$ python3 -q
>>> import numpy as np
>>> np.set_printoptions(precision=2, suppress=True, linewidth=200, sign=" ")
>>> feats = np.loadtxt("out9.csv", delimiter=",")
>>> feats
array([[ 0.19, -0.15, -0.26, -0.01, -0.02, -0.21, -0.14,  0.03],
       [-0.15,  0.54, -0.1 ,  0.22, -0.15,  0.34,  0.01,  0.17],
       [-0.26, -0.1 ,  0.59, -0.14,  0.14,  0.15,  0.26, -0.18],
       [-0.01,  0.22, -0.14,  0.11, -0.08,  0.1 , -0.04,  0.1 ],
       [-0.02, -0.15,  0.14, -0.08,  0.06, -0.05,  0.05, -0.08],
       [-0.21,  0.34,  0.15,  0.1 , -0.05,  0.3 ,  0.11,  0.05],
       [-0.14,  0.01,  0.26, -0.04,  0.05,  0.11,  0.12, -0.06],
       [ 0.03,  0.17, -0.18,  0.1 , -0.08,  0.05, -0.06,  0.1 ]])
>>> # rows and columns are dependent
>>> vals, evecs = np.linalg.eigh(feats)
>>> x = np.array([1, 1, 2, 0, 1, 2, 2, 2])
>>> evecs * np.abs(vals) @ evecs.T
array([[ 0.19, -0.15, -0.26, -0.01, -0.02, -0.21, -0.14,  0.03],
       [-0.15,  0.54, -0.1 ,  0.22, -0.15,  0.34,  0.01,  0.17],
       [-0.26, -0.1 ,  0.59, -0.14,  0.14,  0.15,  0.26, -0.18],
       [-0.01,  0.22, -0.14,  0.11, -0.08,  0.1 , -0.04,  0.1 ],
       [-0.02, -0.15,  0.14, -0.08,  0.06, -0.05,  0.05, -0.08],
       [-0.21,  0.34,  0.15,  0.1 , -0.05,  0.3 ,  0.11,  0.05],
       [-0.14,  0.01,  0.26, -0.04,  0.05,  0.11,  0.12, -0.06],
       [ 0.03,  0.17, -0.18,  0.1 , -0.08,  0.05, -0.06,  0.1 ]])
>>> evecs * np.maximum(vals, 0) @ evecs.T
array([[ 0.19, -0.15, -0.26, -0.01, -0.02, -0.21, -0.14,  0.03],
       [-0.15,  0.54, -0.1 ,  0.22, -0.15,  0.34,  0.01,  0.17],
       [-0.26, -0.1 ,  0.59, -0.14,  0.14,  0.15,  0.26, -0.18],
       [-0.01,  0.22, -0.14,  0.11, -0.08,  0.1 , -0.04,  0.1 ],
       [-0.02, -0.15,  0.14, -0.08,  0.06, -0.05,  0.05, -0.08],
       [-0.21,  0.34,  0.15,  0.1 , -0.05,  0.3 ,  0.11,  0.05],
       [-0.14,  0.01,  0.26, -0.04,  0.05,  0.11,  0.12, -0.06],
       [ 0.03,  0.17, -0.18,  0.1 , -0.08,  0.05, -0.06,  0.1 ]])
>>> np.round(np.linalg.eigvalsh(feats[1:, 1:]), 2) + 0
array([ 0.  ,  0.  ,  0.  ,  0.  ,  0.  ,  0.81,  1.  ])
